>>> import numpy as np
>>> np.set_printoptions(precision=2, suppress=True, linewidth=160)
>>> rd = lambda a: np.round(a, 2) + 0
>>> mat = np.loadtxt("a.csv", delimiter=",")
>>> mat
array([[ 10.,   4.,   6.,  -8.,   4.,   6.,  -2.,   0.,  -6.,   0.,  -6.,  -8.,  -4.],
       [ 15.,   6.,   9., -12.,   6.,   9.,  -3.,   0.,  -9.,   0.,  -9., -12.,  -6.],
       [  5.,   2.,   3.,  -4.,   2.,   3.,  -1.,   0.,  -3.,   0.,  -3.,  -4.,  -2.],
       [ 10.,   4.,   6.,  -8.,   4.,   6.,  -2.,   0.,  -6.,   0.,  -6.,  -8.,  -4.],
       [  0.,   0.,   0.,   0.,   0.,   0.,   0.,   0.,   0.,   0.,   0.,   0.,   0.],
       [  0.,   0.,   0.,   0.,   0.,   0.,   0.,   0.,   0.,   0.,   0.,   0.,   0.],
       [ 25.,  10.,  15., -20.,  10.,  15.,  -5.,   0., -15.,   0., -15., -20., -10.],
       [ 20.,   8.,  12., -16.,   8.,  12.,  -4.,   0., -12.,   0., -12., -16.,  -8.],
       [ 15.,   6.,   9., -12.,   6.,   9.,  -3.,   0.,  -9.,   0.,  -9., -12.,  -6.],
       [ 15.,   6.,   9., -12.,   6.,   9.,  -3.,   0.,  -9.,   0.,  -9., -12.,  -6.],
       [ 15.,   6.,   9., -12.,   6.,   9.,  -3.,   0.,  -9.,   0.,  -9., -12.,  -6.],
       [  5.,   2.,   3.,  -4.,   2.,   3.,  -1.,   0.,  -3.,   0.,  -3.,  -4.,  -2.],
       [ 15.,   6.,   9., -12.,   6.,   9.,  -3.,   0.,  -9.,   0.,  -9., -12.,  -6.],
       [ 25.,  10.,  15., -20.,  10.,  15.,  -5.,   0., -15.,   0., -15., -20., -10.],
       [ 20.,   8.,  12., -16.,   8.,  12.,  -4.,   0., -12.,   0., -12., -16.,  -8.]])
>>> # columns 1 and 4 are equal
>>> U, sigma, VT = np.linalg.svd(mat)
>>> np.argmax(sigma[:-1] / (sigma[1:] + 1e-6)) + 1
np.int64(1)
>>> Y = U[:, :1] @ np.diag(sigma[:1]) @ VT[:1]
>>> np.linalg.matrix_rank(Y)
np.int64(1)
>>> rd(np.linalg.norm(mat - Y) / np.linalg.norm(mat))
np.float64(0.0)
>>> np.linalg.matrix_rank(mat, rtol=0.1)
np.int64(1)
>>> np.argsort(-np.linalg.norm(mat, axis=0).round(6), kind="stable")[:3]
array([ 0,  3, 11])
>>> U, sigma, VT = np.linalg.svd(mat)
>>> V = VT[:(sigma > 1e-8).sum()]
>>> rng = np.random.default_rng(864)
>>> vec = mat[3] + 4 * mat[0] + rng.integers(2) * np.eye(13)[0]
>>> vec
array([ 51.,  20.,  30., -40.,  20.,  30., -10.,   0., -30.,   0., -30., -40., -20.])
>>> np.allclose(V.T @ V @ vec, vec)
False
>>> rd(np.linalg.norm(vec - V.T @ V @ vec))
np.float64(0.87)
>>> r = np.linalg.matrix_rank(mat)
>>> r
np.int64(1)
>>> ns = np.linalg.svd(mat)[2][r:].T
>>> np.linalg.matrix_rank(mat.T @ mat), np.linalg.matrix_rank(mat @ mat.T)
(np.int64(1), np.int64(1))
>>> vec = np.array([3, 3, 0, 2, 3, 1, 1, 1, 0, 3, 0, 3, 2])
>>> mat @ np.ones(13)
array([ -4.,  -6.,  -2.,  -4.,   0.,   0., -10.,  -8.,  -6.,  -6.,  -6.,  -2.,  -6., -10.,  -8.])
>>> np.einsum("ij,j->i", mat, vec)
array([10., 15.,  5., 10.,  0.,  0., 25., 20., 15., 15., 15.,  5., 15., 25., 20.])
>>> np.sign((mat @ vec).round(6))
array([1., 1., 1., 1., 0., 0., 1., 1., 1., 1., 1., 1., 1., 1., 1.])
>>> mat @ np.eye(13)[5]
array([ 6.,  9.,  3.,  6.,  0.,  0., 15., 12.,  9.,  9.,  9.,  3.,  9., 15., 12.])
>>> (mat @ vec).argmax()
np.int64(6)
>>> arr = np.loadtxt("data.csv", delimiter=",")
>>> arr
array([[ -0.87,   2.53,   2.08,  -0.57,   0.01,  -2.08,   1.  ,   0.67,   1.53,  -0.94],
       [ -0.2 ,   1.22,   2.67,  -1.42,  -2.37,  -1.82,   0.07,   0.36,  -0.04,  -0.34],
       [ -2.31,   4.27,   0.23,   1.93,   0.86,  -3.72,   2.65,  -1.32,   3.  ,  -0.31],
       [  1.41,  -5.06,  -4.3 ,   0.89,  -1.47,   2.87,  -1.83,  -2.08,  -2.64,   1.53],
       [  1.49,  -3.63,  -0.35,  -1.62,  -1.72,   1.26,  -2.43,   0.02,  -1.86,   0.36],
       [  0.17,   0.4 ,  -3.62,   2.62,  -7.97,   1.66,   4.38,  -5.85,  -5.88,   0.55],
       [ -0.24,  -1.05,  -2.51,   0.79,  -5.94,  -1.11,   1.19,  -3.51,  -2.36,   0.6 ],
       [  3.01,  -6.85,  -1.75,  -2.53,  -1.76,   3.04,  -4.25,  -0.52,  -2.95,   0.19],
       [ -1.34,   4.4 ,   3.16,   0.04,   6.07,  -1.41,   0.94,   3.36,   4.3 ,  -1.14],
       [  1.28,  -1.83,   3.98,  -2.8 ,   9.73,   3.6 ,  -4.65,   8.31,   2.51,  -0.44],
       [  4.49, -10.8 ,  -5.58,  -2.22,  -9.69,   4.78,  -3.99,  -5.1 ,  -8.06,   1.22],
       [ -0.02,   0.36,  -2.11,   2.08,  -2.96,   1.57,   2.64,  -3.03,  -3.04,   0.16],
       [ -2.23,   5.96,   3.76,   0.48,   6.42,  -2.12,   1.67,   4.16,   4.94,  -0.9 ],
       [ -0.28,   1.7 ,   1.51,  -0.59,   2.43,  -1.35,  -0.07,   0.95,   2.53,  -0.78],
       [ -4.34,   8.79,  -0.15,   5.24,   2.26,  -4.12,   6.6 ,  -2.12,   3.6 ,  -0.05],
       [ -2.89,   7.61,   3.15,   1.77,   3.95,  -2.88,   4.04,   1.95,   3.86,  -1.09],
       [  1.42,  -4.05,  -3.  ,  -0.43,  -7.37,   0.8 ,  -0.54,  -3.84,  -4.26,   0.87],
       [  2.33,  -5.3 ,  -3.  ,  -1.26, -13.58,   0.1 ,   0.09,  -7.99,  -7.74,   0.12],
       [ -0.91,   2.61,   5.5 ,  -1.98,   6.18,  -1.55,  -1.62,   5.82,   3.93,  -0.96],
       [  2.04,  -2.91,   1.2 ,  -2.66,   2.02,   2.01,  -3.07,   1.87,   0.03,  -0.79]])
>>> basis = arr[[7, 17]].astype(float)
>>> for _ in range(5):
...     lab = np.linalg.norm(arr[:, None] - basis, axis=-1).argmin(axis=1)
...     basis = np.array([arr[lab == j].mean(axis=0) for j in range(2)])
... 
>>> lab
array([0, 0, 0, 1, 1, 1, 1, 1, 0, 0, 1, 1, 0, 0, 0, 0, 1, 1, 0, 0])
>>> np.abs(basis[1] - basis[0]).argmax()
np.int64(4)
>>> d = np.linalg.norm(arr[:, None] - arr[None], axis=-1)
>>> d[17].round(6).argsort(kind="stable")[:4]
array([17, 16, 10,  5])
>>> np.flatnonzero(d[17] < d.mean() / 2)
array([17])
>>> np.linalg.matrix_rank(d ** 2)
np.int64(12)
>>> d.shape
(20, 20)
>>> np.unravel_index(d.round(6).argmax(), d.shape)
(np.int64(10), np.int64(14))
>>> m1 = np.loadtxt("case5.csv", delimiter=",")
>>> rd(m1)
array([[-0.26, -0.11,  0.58, -0.11, -0.89, -0.02,  0.39, -0.64,  0.64, -1.39, -0.4 , -0.93],
       [-0.11,  0.95,  0.27,  0.15,  1.16, -0.2 , -0.42,  0.54,  0.25,  0.  , -0.07, -0.76],
       [ 0.58,  0.27, -1.51,  0.  ,  0.37, -1.39,  0.45, -0.22, -0.37,  0.44,  0.  , -0.1 ],
       [-0.11,  0.15,  0.  ,  0.9 ,  1.42, -1.09, -0.39, -0.03,  0.41,  0.54,  0.03, -0.52],
       [-0.89,  1.16,  0.37,  1.42,  0.01, -0.32,  0.01, -0.13,  0.21,  0.64, -2.01, -1.05],
       [-0.02, -0.2 , -1.39, -1.09, -0.32, -0.93, -0.2 , -1.98,  0.06, -0.07,  0.16,  1.67],
       [ 0.39, -0.42,  0.45, -0.39,  0.01, -0.2 , -1.52,  0.13,  1.76,  0.45, -1.11,  0.28],
       [-0.64,  0.54, -0.22, -0.03, -0.13, -1.98,  0.13,  2.3 , -0.26, -1.08, -0.17, -1.11],
       [ 0.64,  0.25, -0.37,  0.41,  0.21,  0.06,  1.76, -0.26,  2.6 ,  0.18, -0.36,  0.3 ],
       [-1.39,  0.  ,  0.44,  0.54,  0.64, -0.07,  0.45, -1.08,  0.18,  0.05, -0.8 , -0.9 ],
       [-0.4 , -0.07,  0.  ,  0.03, -2.01,  0.16, -1.11, -0.17, -0.36, -0.8 , -0.05,  0.62],
       [-0.93, -0.76, -0.1 , -0.52, -1.05,  1.67,  0.28, -1.11,  0.3 , -0.9 ,  0.62, -0.54]])
>>> # equal to its transpose
>>> U, sigma, VT = np.linalg.svd(m1)
>>> V = VT[:(sigma > 1e-8).sum()]
>>> vec = m1[1] + 2 * m1[11] + rng.integers(2) * np.eye(12)[10]
>>> rd(vec)
array([-1.96, -0.58,  0.07, -0.89, -0.94,  3.14,  0.15, -1.67,  0.85, -1.8 ,  1.17, -1.85])
>>> rd(np.linalg.norm(vec - V.T @ V @ vec))
np.float64(0.0)
>>> np.linalg.matrix_rank(np.vstack([m1, vec]))
np.int64(11)
>>> G = mat.T @ mat
>>> np.allclose(G, G.T)
True
>>> np.linalg.matrix_rank(G)
np.int64(1)
>>> rd(np.linalg.svd(mat, compute_uv=False) ** 2)
array([14522.,     0.,     0.,     0.,     0.,     0.,     0.,     0.,     0.,     0.,     0.,     0.,     0.])
>>> (mat @ mat.T).shape
(15, 15)
>>> rd(np.linalg.eigvalsh(G)[::-1])
array([14522.,     0.,     0.,     0.,     0.,     0.,     0.,     0.,     0.,     0.,     0.,     0.,     0.])
>>> np.diag(G)
array([3425.,  548., 1233., 2192.,  548., 1233.,  137.,    0., 1233.,    0., 1233., 2192.,  548.])
>>> u = np.array([1, 3, -1, -2, -3, 2]) + 0.5
>>> M = np.eye(6) - 2 * np.outer(u, u) / (u @ u)
>>> rd(M)
array([[ 0.85, -0.36,  0.05,  0.15,  0.25, -0.25],
       [-0.36,  0.17,  0.12,  0.36,  0.59, -0.59],
       [ 0.05,  0.12,  0.98, -0.05, -0.08,  0.08],
       [ 0.15,  0.36, -0.05,  0.85, -0.25,  0.25],
       [ 0.25,  0.59, -0.08, -0.25,  0.58,  0.42],
       [-0.25, -0.59,  0.08,  0.25,  0.42,  0.58]])
>>> # symmetric
>>> Y = arr / np.linalg.norm(arr, axis=1, keepdims=True)
>>> G = Y @ Y.T
>>> rd(np.degrees(np.arccos(np.clip(G[8, 15], -1, 1))))
np.float64(29.65)
>>> np.argwhere(np.triu(np.abs(G) > 0.95, 1))
array([[ 0,  3],
       [ 2, 14],
       [ 4,  7],
       [ 4, 14],
       [ 4, 15],
       [ 5, 11],
       [ 7, 14],
       [ 7, 15],
       [ 8, 10],
       [ 8, 12],
       [ 8, 16],
       [10, 12],
       [10, 15],
       [12, 16],
       [16, 17]])
>>> rd(np.linalg.norm(Y, axis=1))
array([1., 1., 1., 1., 1., 1., 1., 1., 1., 1., 1., 1., 1., 1., 1., 1., 1., 1., 1., 1.])
>>> O, r_ = np.linalg.qr(M)
>>> rd(O)
array([[-0.85,  0.36, -0.05, -0.15, -0.25,  0.25],
       [ 0.36, -0.17, -0.12, -0.36, -0.59,  0.59],
       [-0.05, -0.12, -0.98,  0.05,  0.08, -0.08],
       [-0.15, -0.36,  0.05, -0.85,  0.25, -0.25],
       [-0.25, -0.59,  0.08,  0.25, -0.58, -0.42],
       [ 0.25,  0.59, -0.08, -0.25, -0.42, -0.58]])
>>> rd(np.trace(O @ O.T))
np.float64(6.0)
>>> vec = np.array([2, -1, 1, 2, 1, 1, -2, 1, 1, -2])
>>> a = np.maximum(arr @ vec, 0)
>>> rd(a)
array([ 0.  ,  0.  ,  0.  ,  2.64,  4.86,  0.  ,  0.  , 11.99,  8.88, 37.1 ,  0.  ,  0.  ,  6.16,  4.33,  0.  ,  0.  ,  0.  ,  0.  , 16.65, 16.52])
>>> rd(np.maximum(arr @ vec, 0) - np.maximum(-arr @ vec, 0))
array([ -3.32,  -5.12, -10.66,   2.64,   4.86, -26.34, -16.86,  11.99,   8.88,  37.1 ,  -2.77, -11.41,   6.16,   4.33, -20.62,  -5.72, -12.3 , -25.19,  16.65,
        16.52])
>>> rd(np.tanh(arr @ vec))
array([-1.  , -1.  , -1.  ,  0.99,  1.  , -1.  , -1.  ,  1.  ,  1.  ,  1.  , -0.99, -1.  ,  1.  ,  1.  , -1.  , -1.  , -1.  , -1.  ,  1.  ,  1.  ])
>>> np.flatnonzero(a > 1e-9)
array([ 3,  4,  7,  8,  9, 12, 13, 18, 19])
>>> rd(arr.T @ a)
array([  86.24, -102.49,  282.78, -215.89,  567.88,  159.68, -299.47,  484.04,  187.24,  -56.34])
>>> lab = rng.permutation(6)
>>> Y = M[:, lab] * rng.choice([-1, 1], 6)
>>> rd(Y)
array([[-0.15,  0.85,  0.25,  0.25, -0.36,  0.05],
       [-0.36, -0.36,  0.59,  0.59,  0.17,  0.12],
       [ 0.05,  0.05, -0.08, -0.08,  0.12,  0.98],
       [-0.85,  0.15, -0.25, -0.25,  0.36, -0.05],
       [ 0.25,  0.25, -0.42,  0.58,  0.59, -0.08],
       [-0.25, -0.25, -0.58,  0.42, -0.59,  0.08]])
>>> U, _, VT = np.linalg.svd(M.T @ Y)
>>> rd(np.linalg.lstsq(M, Y)[0])
array([[ 0.,  1.,  0.,  0.,  0.,  0.],
       [ 0.,  0.,  0.,  0.,  1.,  0.],
       [ 0.,  0.,  0.,  0.,  0.,  1.],
       [-1.,  0.,  0.,  0.,  0.,  0.],
       [ 0.,  0.,  0.,  1.,  0.,  0.],
       [ 0.,  0., -1.,  0.,  0.,  0.]])
>>> A = np.loadtxt("dump.csv", delimiter=",")
>>> A
array([[ 0., -2.,  0., -2.,  2.,  0., -1.,  1., -1., -3., -1., -2.,  0.,  3.],
       [ 2.,  0.,  1.,  2.,  4., -2., -3., -3.,  0.,  4., -3.,  0., -4.,  0.],
       [ 0., -1.,  0., -4.,  3., -2., -3.,  2.,  2., -4., -1.,  4., -2., -3.],
       [ 2., -2.,  4.,  0.,  2., -2.,  0.,  2.,  1., -1.,  3.,  0., -1.,  0.],
       [-2., -4., -3., -2.,  0., -1., -1.,  1., -2., -1., -1.,  1.,  0.,  2.],
       [ 0.,  2.,  2.,  2.,  1.,  0., -1., -2., -2.,  1.,  0.,  0.,  0.,  1.],
       [ 1.,  3.,  3.,  0.,  1.,  1.,  0., -2.,  2.,  2., -3.,  1., -1., -1.],
       [-1.,  3., -2., -2., -1.,  2.,  2.,  0., -2., -2.,  3.,  0., -2., -1.],
       [ 1.,  0., -2., -1.,  2.,  2., -2.,  2.,  0.,  2., -3.,  1., -1.,  1.],
       [ 3., -4.,  4.,  1.,  1., -1., -2.,  2., -2.,  0.,  0.,  1., -4., -4.],
       [ 1.,  3.,  1., -3.,  1.,  0.,  3., -3.,  3.,  0.,  0.,  1.,  2.,  2.],
       [ 2.,  0., -4.,  0., -1.,  0., -1.,  0., -1., -1., -1.,  0.,  0.,  0.],
       [ 0.,  4.,  2.,  1.,  0.,  0.,  1.,  2.,  1.,  4., -2.,  0.,  0.,  0.],
       [-3.,  0.,  3.,  0., -2., -1.,  1.,  1., -1.,  4., -2.,  0.,  0.,  0.]])
>>> np.allclose(A @ A.T, A.T @ A)
True
>>> np.allclose(A, A.T)
False
>>> rd(np.sort(np.abs(np.linalg.eigvals(A))))
array([ 0.57,  0.57,  2.41,  2.41,  3.52,  3.52,  5.06,  5.06,  7.34,  7.34,  9.49,  9.49, 13.38, 13.38])
>>> np.trace(A)
np.float64(0.0)
>>> O, r_ = np.linalg.qr(A)
>>> rd(np.abs(np.diag(r_)))
array([6.16, 9.35, 9.29, 6.49, 5.  , 3.42, 3.35, 5.27, 4.33, 6.08, 2.9 , 1.92, 3.02, 1.1 ])
>>> rd(np.trace(O @ O.T))
np.float64(14.0)
>>> vec = np.array([3, 4, 5, 1, 0, 2, 4, 3, 5, 4, 4, 2, 2, 2])
>>> rd(np.linalg.eigvals(A).real)
array([0., 0., 0., 0., 0., 0., 0., 0., 0., 0., 0., 0., 0., 0.])
>>> O = np.linalg.solve(np.eye(14) - A, np.eye(14) + A)
>>> rd(np.linalg.det(O))
np.float64(1.0)
>>> vec = np.array([4, 1, 5, 0, 1, 3, 4, 1, 4, 5, 5, 2, 1, 5])
>>> target = A @ vec
>>> b, lr = np.zeros(14), 1 / np.linalg.norm(A, 2) ** 2
>>> for i in range(15):
...     b -= lr * A.T @ (A @ b - target)
...     if i % 5 == 0: print(i, round(np.linalg.norm(A @ b - target), 2))
... 
0 44.5
5 19.58
10 13.37
>>> rd(b)
array([ 3.38,  1.87,  4.93,  0.02,  1.65,  1.25,  4.4 ,  0.92,  3.39,  3.69,  3.24, -0.58,  1.81,  3.05])
